$ python -q
>>> import numpy as np
>>> from numpy import linalg as LA
>>> np.set_printoptions(suppress=True, linewidth=100)
>>> rd = lambda a: np.round(a, 3) + 0
>>> mat = np.load("case12.npy")
>>> rd(mat)
array([[ 0.622, -0.296, -0.373,  0.093],
       [-0.296,  0.202,  0.188,  0.196],
       [-0.373,  0.188,  0.226, -0.013],
       [ 0.093,  0.196, -0.013,  0.951]])
>>> rng = np.random.default_rng(4834)
>>> idx = rng.permutation(4)
>>> idx
array([2, 1, 3, 0])
>>> A2 = mat[idx][:, idx]
>>> rd(np.sort(np.abs(LA.eigvals(A2))))
array([0., 0., 1., 1.])
>>> np.trace(A2)
np.float64(2.0)
>>> E = np.load("test13.npy")
>>> E
array([[-9,  6,  9],
       [ 9, -9,  6],
       [ 6,  9, -9]])
>>> x = np.array([5, -7, -7])
>>> a = np.maximum(E @ x, 0)
>>> E * (a > 1e-9)[:, None]
array([[ 0,  0,  0],
       [ 9, -9,  6],
       [ 6,  9, -9]])
>>> np.maximum(E @ x, 0) - np.maximum(-E @ x, 0)
array([-150,   66,   30])
>>> np.tanh(E @ x)
array([-1.,  1.,  1.])
>>> np.flatnonzero(a > 1e-9)
array([1, 2])
>>> t3 = np.stack([E, 5 * E, E[::-1]])
>>> t3.shape
(3, 3, 3)
>>> rd(LA.norm(t3, axis=(1, 2)))
array([ 24.372, 121.861,  24.372])
>>> t3.sum(axis=0)
array([[-48,  45,  45],
       [ 63, -63,  42],
       [ 27,  60, -45]])
>>> r0, r1 = E[0], E[1]
>>> r0 @ r0
np.int64(198)
>>> p = (r0 @ r1) / (r0 @ r0) * r0
>>> rd(LA.norm(r0 + r1) ** 2 + LA.norm(r0 - r1) ** 2)
np.float64(792.0)
>>> LA.matrix_rank(np.outer(r0, r1))
np.int64(1)
>>> (r1 - p) @ r0
np.float64(0.0)
>>> rd(p)
array([ 3.682, -2.455, -3.682])
>>> rd(np.abs(LA.eigvals(E)).max())
np.float64(16.703)
>>> LA.matrix_power(E, 4)
array([[ 42525,   5670, -46899],
       [-46899,  42525,   5670],
       [  5670, -46899,  42525]])
>>> (E + E.T) / 2
array([[-9. ,  7.5,  7.5],
       [ 7.5, -9. ,  7.5],
       [ 7.5,  7.5, -9. ]])
>>> K = np.load("arr.npy")
>>> K
array([[ 16., -14.,   6.],
       [ 16., -20.,  12.],
       [ 16., -26.,  18.]])
>>> r = LA.matrix_rank(mat)
>>> r
np.int64(2)
>>> N = LA.svd(mat)[2][r:].T
>>> np.allclose(mat @ N, 0)
True
>>> LA.matrix_rank(mat.T @ mat), LA.matrix_rank(mat @ mat.T)
(np.int64(2), np.int64(2))
>>> x = np.array([-2, 1, 1])
>>> a = np.maximum(K @ x, 0)
>>> np.tanh(K @ x)
array([-1., -1., -1.])
>>> a
array([0., 0., 0.])
>>> np.maximum(K @ (3 * x), 0)
array([0., 0., 0.])
>>> K * (a > 1e-9)[:, None]
array([[ 0., -0.,  0.],
       [ 0., -0.,  0.],
       [ 0., -0.,  0.]])
>>> rd(np.trace(LA.pinv(K) @ K))
np.float64(2.0)
>>> data = np.loadtxt("run0.csv", delimiter=",")
>>> data
array([[ 0.009, -2.002,  1.032],
       [-0.006, -2.005,  0.998],
       [-0.005, -2.014,  0.998],
       [ 0.015, -1.992,  0.997],
       [-0.987,  2.043, -0.003],
       [-1.029,  1.987, -0.017],
       [-1.054,  2.018,  0.007],
       [-0.999,  1.988, -0.012],
       [ 0.991,  1.994,  2.056],
       [ 1.003,  2.018,  1.966],
       [ 1.005,  1.988,  1.991],
       [ 1.045,  1.98 ,  2.008]])
>>> x = np.array([1, 1, -2])
>>> y = data @ x
>>> rd(LA.lstsq(data, y)[0])
array([ 1.,  1., -2.])
>>> y = y + 0.1 * rng.normal(size=12)
>>> rd(y)
array([-4.129, -3.999, -4.214, -4.062,  1.095,  1.127,  1.065,  1.037, -1.074, -0.986, -0.822,
       -0.928])
>>> beta, *_ = LA.lstsq(data, y)
>>> [round(float(LA.norm(LA.solve(data.T @ data + lam * np.eye(3), data.T @ y))), 2) for lam in (0, 1, 10, 100)]
[2.47, 2.13, 1.22, 0.33]
>>> rd(data.T @ (y - data @ beta))
array([0., 0., 0.])
>>> O, vecs = LA.qr(data[:, :1])[0], LA.qr(data[:, 1:])[0]
>>> s = LA.svd(O.T @ vecs, compute_uv=False)
>>> rd(s)
array([0.656])
>>> rd(LA.norm(O @ O.T - vecs @ vecs.T, 2))
np.float64(1.0)
>>> A2 = data / np.sqrt((data ** 2).mean(axis=1, keepdims=True))
>>> LA.matrix_rank(A2) == LA.matrix_rank(data)
np.True_
>>> rd(A2[6])
array([-0.802,  1.535,  0.005])
>>> rd(LA.norm(A2, axis=1))
array([1.732, 1.732, 1.732, 1.732, 1.732, 1.732, 1.732, 1.732, 1.732, 1.732, 1.732, 1.732])
>>> LA.matrix_rank(data - data.mean(axis=1, keepdims=True))
np.int64(2)
>>> Xc = data - data.mean(axis=0)
>>> Uu, s, vt = LA.svd(Xc, full_matrices=False)
>>> rd(s)
array([6.541, 4.04 , 0.076])
>>> LA.matrix_rank(Xc)
np.int64(3)
>>> Xc = data - data.mean(axis=0)
>>> vecs = LA.svd(Xc)[2][:2]
>>> A2 = Xc - Xc @ vecs.T @ vecs
>>> rd(np.cov(Xc @ vecs.T, rowvar=False))
array([[3.889, 0.   ],
       [0.   , 1.484]])
>>> rd(LA.norm(A2) / LA.norm(Xc))
np.float64(0.01)
>>> feats = np.loadtxt("data.csv", delimiter=",")
>>> rd(feats)
array([[-0.209,  0.764,  0.61 ],
       [-0.168, -0.643,  0.748],
       [ 0.963,  0.054,  0.263]])
>>> # orthonormal columns
>>> x = np.array([1, -3, 4])
>>> rd(LA.det(feats))
np.float64(1.0)
>>> 3 - LA.matrix_rank(feats - np.eye(3), tol=1e-8)
np.int64(1)
>>> rd(feats.T @ (feats @ x))
array([ 1., -3.,  4.])
>>> rd(LA.norm(x)), rd(LA.norm(feats @ x))
(np.float64(5.099), np.float64(5.099))
>>> rd(LA.inv(feats))
array([[-0.209, -0.168,  0.963],
       [ 0.764, -0.643,  0.054],
       [ 0.61 ,  0.748,  0.263]])
>>> rd(np.sort(np.abs(np.degrees(np.angle(LA.eigvals(feats))))))
array([  0.   , 142.635, 142.635])
